$ python -q
>>> import numpy as np
>>> np.set_printoptions(precision=2, suppress=True, linewidth=140, sign=" ")
>>> data = np.loadtxt("m.csv", delimiter=",")
>>> data
array([[ 2.42,  0.26, -1.76],
       [-0.66,  2.89, -0.48],
       [-1.65, -0.77, -2.38]])
>>> rng = np.random.default_rng(4428)
>>> B = data + rng.integers(-2, 3, (3, 2)) @ rng.integers(-2, 3, (2, 3))
>>> B
array([[ 1.42, -0.74, -3.76],
       [ 0.34,  3.89,  1.52],
       [-2.65, -3.77, -4.38]])
>>> np.linalg.matrix_rank(B - data, tol=1e-8)
np.int64(2)
>>> np.abs(B - data).sum(axis=1)
array([ 4.,  4.,  6.])
>>> B - data
array([[-1., -1., -2.],
       [ 1.,  1.,  2.],
       [-1., -3., -2.]])
>>> np.round(np.linalg.svd(B - data, compute_uv=False), 2) + 0
array([ 4.94,  1.28,  0.  ])
>>> th = np.radians(72)
>>> R = np.eye(3)
>>> R[0, 0] = R[2, 2] = np.cos(th)
>>> R[0, 2], R[2, 0] = -np.sin(th), np.sin(th)
>>> R
array([[ 0.31,  0.  , -0.95],
       [ 0.  ,  1.  ,  0.  ],
       [ 0.95,  0.  ,  0.31]])
>>> B = data @ R.T
>>> round(float(np.linalg.det(R)), 2), np.round(np.trace(R), 2)
(1.0, np.float64(1.62))
>>> np.allclose(np.linalg.norm(data, axis=1), np.linalg.norm(B, axis=1))
True
>>> def softmax(z):
...     e = np.exp(z - z.max(axis=-1, keepdims=True))
...     return e / e.sum(axis=-1, keepdims=True)
... 
>>> softmax(data[2] + 5)
array([ 0.26,  0.62,  0.12])
>>> softmax(data[2])
array([ 0.26,  0.62,  0.12])
>>> scores = data @ data.T / np.sqrt(3)
>>> softmax(scores + np.triu(np.full(scores.shape, -np.inf), 1))
array([[ 1.  ,  0.  ,  0.  ],
       [ 0.01,  0.99,  0.  ],
       [ 0.01,  0.01,  0.99]])
>>> softmax(scores).round(6).argmax(axis=1)
array([ 0,  1,  2])
>>> softmax(scores)
array([[ 0.99,  0.01,  0.01],
       [ 0.01,  0.99,  0.01],
       [ 0.01,  0.01,  0.99]])
>>> vec = np.array([1, 1, 1])
>>> y = data @ vec
>>> y
array([ 0.92,  1.75, -4.81])
>>> np.linalg.solve(data, y)
array([ 1.,  1.,  1.])
>>> np.linalg.solve(data, data[:, 2])
array([ 0.,  0.,  1.])
>>> np.linalg.solve(data, y + data[:, 0])
array([ 2.,  1.,  1.])
>>> np.round(np.linalg.solve(data.T, data[0]), 2) + 0
array([ 1.,  0.,  0.])
>>> np.linalg.norm(data, axis=0)
array([ 3.,  3.,  3.])
>>> np.linalg.pinv(data)
array([[ 0.27, -0.07, -0.18],
       [ 0.03,  0.32, -0.09],
       [-0.2 , -0.05, -0.26]])
>>> np.linalg.svd(data, compute_uv=False)
array([ 3.,  3.,  3.])
>>> np.round(data @ data.T, 2) + 0
array([[ 9.,  0.,  0.],
       [ 0.,  9.,  0.],
       [ 0.,  0.,  9.]])
>>> np.round(data.T @ data, 2) + 0
array([[ 9.,  0.,  0.],
       [ 0.,  9.,  0.],
       [ 0.,  0.,  9.]])
>>> X = np.load("block3.npy")
>>> X
array([[ 16,   8,  11,  19],
       [  8,  12,   6,  14],
       [ 11,   6,  19,  17],
       [ 19,  14,  17,  33]])
>>> vals, vecs = np.linalg.eigh(X)
>>> vals
array([  3.28,   5.03,   9.59,  62.1 ])
>>> vals.sum(), np.trace(X)
(np.float64(80.0), np.int64(80))
>>> np.linalg.eigvalsh(X + 4 * np.eye(4))
array([  7.28,   9.03,  13.59,  66.1 ])
>>> (vals > 1e-8).sum(), (vals < -1e-8).sum()
(np.int64(4), np.int64(0))
>>> vecs @ np.diag(vals) @ vecs.T
array([[ 16.,   8.,  11.,  19.],
       [  8.,  12.,   6.,  14.],
       [ 11.,   6.,  19.,  17.],
       [ 19.,  14.,  17.,  33.]])
>>> np.round(vecs.T @ X @ vecs, 2) + 0
array([[  3.28,   0.  ,   0.  ,   0.  ],
       [  0.  ,   5.03,   0.  ,   0.  ],
       [  0.  ,   0.  ,   9.59,   0.  ],
       [  0.  ,   0.  ,   0.  ,  62.1 ]])
>>> np.abs(vecs[:, -1])
array([ 0.45,  0.32,  0.44,  0.71])
>>> r0, g = X[0], X[3]
>>> r0 @ r0
np.int64(802)
>>> r0 @ g
np.int64(1230)
>>> p = (r0 @ g) / (r0 @ r0) * r0
>>> p
array([ 24.54,  12.27,  16.87,  29.14])
>>> round((g - p) @ r0, 2)
np.float64(-0.0)
>>> np.linalg.matrix_rank(np.outer(r0, g))
np.int64(1)
>>> np.round(np.linalg.norm(r0 + g) ** 2 + np.linalg.norm(r0 - g) ** 2, 2)
np.float64(5474.0)
>>> q, R = np.linalg.qr(X)
>>> round(float(abs(R[0, 0])), 2), round(float(np.linalg.norm(X[:, 0])), 2)
(28.32, 28.32)
>>> np.round(q.T @ q, 2) + 0
array([[ 1.,  0.,  0.,  0.],
       [ 0.,  1.,  0.,  0.],
       [ 0.,  0.,  1.,  0.],
       [ 0.,  0.,  0.,  1.]])
>>> R
array([[-28.32, -19.63, -26.7 , -43.43],
       [  0.  ,  -7.39,   1.64,  -4.24],
       [  0.  ,   0.  ,  -9.57,  -2.56],
       [  0.  ,   0.  ,   0.  ,   4.91]])
>>> P = np.triu(np.array([[4, -3, -1, -1], [-4, -4, 3, -4], [-5, -2, -4, -2], [-2, 4, 2, -3]]), 1) + np.eye(4)
>>> B = P @ X @ np.linalg.inv(P)
>>> B
array([[ -38., -162.,  405.,   51.],
       [ -35., -131.,  353.,   80.],
       [ -27., -103.,  267.,   46.],
       [  19.,   71., -177.,  -18.]])
>>> np.poly(B)
array([    1.,   -80.,  1208., -6134.,  9832.])
>>> A = np.load("run1.npy")
>>> A
array([[ 0,  0,  0,  0,  0,  0],
       [ 0,  0,  0,  0,  0,  0],
       [ 0,  0,  0,  1,  1,  0],
       [ 0,  0,  1,  0,  1,  0],
       [ 0,  0,  1,  1,  0,  0],
       [ 0,  0,  0,  0,  0,  0]])
>>> left, s, Vh = np.linalg.svd(A)
>>> np.argmax(s[:-1] / (s[1:] + 1e-6)) + 1
np.int64(3)
>>> B = left[:, :3] @ np.diag(s[:3]) @ Vh[:3]
>>> round(float(np.abs(A - B).max()), 2)
0.0
>>> B.round(2) + 0
array([[ 0.,  0.,  0.,  0.,  0.,  0.],
       [ 0.,  0.,  0.,  0.,  0.,  0.],
       [ 0.,  0.,  0.,  1.,  1.,  0.],
       [ 0.,  0.,  1.,  0.,  1.,  0.],
       [ 0.,  0.,  1.,  1.,  0.,  0.],
       [ 0.,  0.,  0.,  0.,  0.,  0.]])
>>> np.linalg.matrix_rank(B)
np.int64(3)
>>> [round(float(np.linalg.det(A[:i, :i])), 2) + 0 for i in range(1, 7)]
[0.0, 0.0, 0.0, 0.0, 0.0, 0.0]
>>> np.all(np.linalg.eigvalsh(A) > 0)
np.False_
>>> arr = np.loadtxt("dump.csv", delimiter=",")
>>> arr
array([[-0.7 ,  0.6 ,  1.2 ],
       [ 0.5 ,  0.5 , -1.  ],
       [ 0.49,  0.52, -1.  ],
       [ 0.3 , -1.  , -0.7 ],
       [-0.8 ,  1.  ,  0.8 ]])
>>> q = arr.astype(float).copy()
>>> for j in range(3):
...     q[:, j] -= q[:, :j] @ (q[:, :j].T @ q[:, j])
...     q[:, j] /= np.linalg.norm(q[:, j])
... 
>>> q
array([[-0.54,  0.12,  0.24],
       [ 0.38,  0.53, -0.14],
       [ 0.37,  0.54, -0.17],
       [ 0.23, -0.54, -0.67],
       [-0.61,  0.35, -0.66]])
>>> round(q[:, 1] @ q[:, 0], 2)
np.float64(-0.0)
>>> q @ q.T
array([[ 0.36, -0.18, -0.18, -0.35,  0.21],
       [-0.18,  0.45,  0.45, -0.1 ,  0.05],
       [-0.18,  0.45,  0.46, -0.09,  0.07],
       [-0.35, -0.1 , -0.09,  0.8 ,  0.12],
       [ 0.21,  0.05,  0.07,  0.12,  0.93]])
>>> np.linalg.norm(q, axis=0)
array([ 1.,  1.,  1.])
>>> q, R = np.linalg.qr(arr)
>>> q
array([[-0.54, -0.12,  0.24],
       [ 0.38, -0.53, -0.14],
       [ 0.37, -0.54, -0.17],
       [ 0.23,  0.54, -0.67],
       [-0.61, -0.35, -0.66]])
>>> round(float(abs(R[0, 0])), 2), round(np.linalg.norm(arr[:, 0]), 2)
(1.31, np.float64(1.31))
>>> R
array([[ 1.31, -0.78, -2.05],
       [ 0.  , -1.51,  0.26],
       [ 0.  ,  0.  ,  0.55]])
>>> q.shape, R.shape
((5, 3), (3, 3))
>>> q @ R
array([[-0.7 ,  0.6 ,  1.2 ],
       [ 0.5 ,  0.5 , -1.  ],
       [ 0.49,  0.52, -1.  ],
       [ 0.3 , -1.  , -0.7 ],
       [-0.8 ,  1.  ,  0.8 ]])
>>> feats = np.array([[9, 1, 0], [11, 3, 2], [11, 3, 2]])
>>> feats
array([[  9,   1,   0],
       [ 11,   3,   2],
       [ 11,   3,   2]])
>>> r0 = np.array([6, 0, 3])
>>> np.cross(feats[0, :3], feats[2, :3])
array([  2, -18,  16])
>>> np.polyval(r0, feats[0])
array([ 489,    9,    3])
>>> np.convolve(feats[0], r0)
array([ 54,   6,  27,   3,   0])
>>> t3 = np.stack([feats, 4 * feats, feats[::-1]])
>>> np.linalg.norm(t3, axis=(1, 2))
array([ 18.71,  74.83,  18.71])
>>> np.linalg.matrix_rank(t3.reshape(3, -1))
np.int64(2)
>>> (t3 @ feats.T).shape
(3, 3, 3)
>>> t3.shape
(3, 3, 3)
>>> np.einsum("bij,cij->bc", t3, t3)
array([[  350,  1400,   338],
       [ 1400,  5600,  1352],
       [  338,  1352,   350]])
>>> t3.sum(axis=0)
array([[ 56,   8,   2],
       [ 66,  18,  12],
       [ 64,  16,  10]])
>>> np.linalg.matrix_rank(t3)
array([ 2,  2,  2])
>>> rk = np.linalg.matrix_rank(feats)
>>> rk
np.int64(2)
>>> ns = np.linalg.svd(feats)[2][rk:].T
>>> np.round(feats @ ns, 2) + 0
array([[ 0.],
       [ 0.],
       [ 0.]])
>>> ns.shape
(3, 1)
>>> mat = np.array([[5.0, 0.0, 0.0, 2.0],
...     [-1.0, 2.0, 0.0, -1.0],
...     [0.0, 0.0, 3.0, 0.0],
...     [-4.0, 0.0, 0.0, -1.0]])
>>> mat
array([[ 5.,  0.,  0.,  2.],
       [-1.,  2.,  0., -1.],
       [ 0.,  0.,  3.,  0.],
       [-4.,  0.,  0., -1.]])
>>> B = np.array([[-1, 2, 1], [0, 1, -2]])
>>> W2 = np.kron(B, mat)
>>> W2.shape
(8, 12)
>>> W2
array([[ -5.,  -0.,  -0.,  -2.,  10.,   0.,   0.,   4.,   5.,   0.,   0.,   2.],
       [  1.,  -2.,  -0.,   1.,  -2.,   4.,   0.,  -2.,  -1.,   2.,   0.,  -1.],
       [ -0.,  -0.,  -3.,  -0.,   0.,   0.,   6.,   0.,   0.,   0.,   3.,   0.],
       [  4.,  -0.,  -0.,   1.,  -8.,   0.,   0.,  -2.,  -4.,   0.,   0.,  -1.],
       [  0.,   0.,   0.,   0.,   5.,   0.,   0.,   2., -10.,  -0.,  -0.,  -4.],
       [ -0.,   0.,   0.,  -0.,  -1.,   2.,   0.,  -1.,   2.,  -4.,  -0.,   2.],
       [  0.,   0.,   0.,   0.,   0.,   0.,   3.,   0.,  -0.,  -0.,  -6.,  -0.],
       [ -0.,   0.,   0.,  -0.,  -4.,   0.,   0.,  -1.,   8.,  -0.,  -0.,   2.]])
>>> np.linalg.matrix_rank(mat)
np.int64(4)
>>> mat - mat[0]
array([[ 0.,  0.,  0.,  0.],
       [-6.,  2.,  0., -3.],
       [-5.,  0.,  3., -2.],
       [-9.,  0.,  0., -3.]])
>>> np.unravel_index(np.abs(mat).argmax(), mat.shape)
(np.int64(0), np.int64(0))
>>> np.linalg.svd(mat, compute_uv=False)
array([ 6.9 ,  3.  ,  2.06,  0.42])
>>> W0 = np.load("layer1.npy")
>>> W0
array([[ 0.94, -0.17, -0.29],
       [-0.17,  0.49, -0.86],
       [-0.29, -0.86, -0.43]])
>>> # symmetric, so the eigenvalues are real
>>> B = W0 / np.linalg.norm(W0, axis=1, keepdims=True)
>>> C2 = B @ B.T
>>> C2[1].round(2) + 0
array([ 0.,  1.,  0.])
>>> (C2 - 2 * np.eye(3)).round(6).argmax(axis=1)
array([ 1,  0,  0])
>>> [round(float(np.linalg.det(W0[:i, :i])), 2) + 0 for i in range(1, 4)]
[0.94, 0.43, -1.0]
>>> round(float(np.linalg.eigvalsh(W0).min()), 2)
-1.0
>>> np.all(np.linalg.eigvalsh(W0) > 0)
np.False_
>>> C2 = W0.T @ W0
>>> (W0 @ W0.T).shape
(3, 3)
>>> np.allclose(C2, C2.T)
True
>>> C2.round(2) + 0
array([[ 1.,  0.,  0.],
       [ 0.,  1.,  0.],
       [ 0.,  0.,  1.]])
>>> vals, vecs = np.linalg.eig(W0)
>>> np.sort(np.linalg.eigvals(W0.T))
array([-1.,  1.,  1.])
>>> np.sort(np.linalg.eigvals(W0 @ W0))
array([ 1.,  1.,  1.])
>>> np.sort(np.linalg.eigvals(np.linalg.inv(W0)))
array([-1.,  1.,  1.])
